>>> import numpy as np
>>> np.set_printoptions(precision=2, suppress=True, linewidth=200)
>>> K = np.load("data.npy")
>>> print(K)
[[2 0 1 1]
 [4 1 2 2]
 [4 3 2 2]
 [2 3 3 1]]
>>> # null space of dimension 1
>>> rk = np.linalg.matrix_rank(K)
>>> print(rk)
3
>>> N = np.linalg.svd(K)[2][rk:].T
>>> print(np.round(N[:, 0] / N[np.abs(N[:, 0]).round(6).argmax(), 0], 2) + 0)
[-0.5  0.   0.   1. ]
>>> w1 = np.array([[3, 3, 3, 3, 2, 2],
...     [2, 3, 2, 3, 3, 0],
...     [0, 1, 3, 2, 0, 3],
...     [2, 0, 2, 1, 0, 1]])
>>> c = np.array([2, 2, 0, 2, 0, 1])
>>> H = np.maximum(K @ w1 + c, 0)
>>> print((H > 0).mean(axis=0))
[1. 1. 1. 1. 1. 1.]
>>> print(H)
[[10  9 11 11  4  9]
 [20 19 24 23 11 17]
 [24 25 28 29 17 17]
 [16 20 23 24 13 15]]
>>> print((H > 0).astype(int))
[[1 1 1 1 1 1]
 [1 1 1 1 1 1]
 [1 1 1 1 1 1]
 [1 1 1 1 1 1]]
>>> W2 = np.array([[1, 3, 2], [3, 3, 3], [0, 1, 1], [2, 0, 0], [2, 0, 1], [2, 1, 2]])
>>> print(H @ W2)
[[ 85  77  80]
 [179 158 166]
 [225 192 202]
 [180 146 158]]
>>> other = H / np.linalg.norm(H, axis=1, keepdims=True)
>>> C2 = other @ other.T
>>> print(round(float(np.degrees(np.arccos(np.clip(C2[1, 2], -1, 1)))), 2))
5.63
>>> print((C2 - 2 * np.eye(4)).round(6).argmax(axis=1))
[1 0 3 2]
>>> print((np.abs(C2) > 0.9).astype(int))
[[1 1 1 1]
 [1 1 1 1]
 [1 1 1 1]
 [1 1 1 1]]
>>> u = np.array([2, 1, 2])
>>> print(np.polyval(u, K[2]))
[38 23 12 12]
>>> print(np.cross(K[2, :3], K[0, :3]))
[ 3  0 -6]
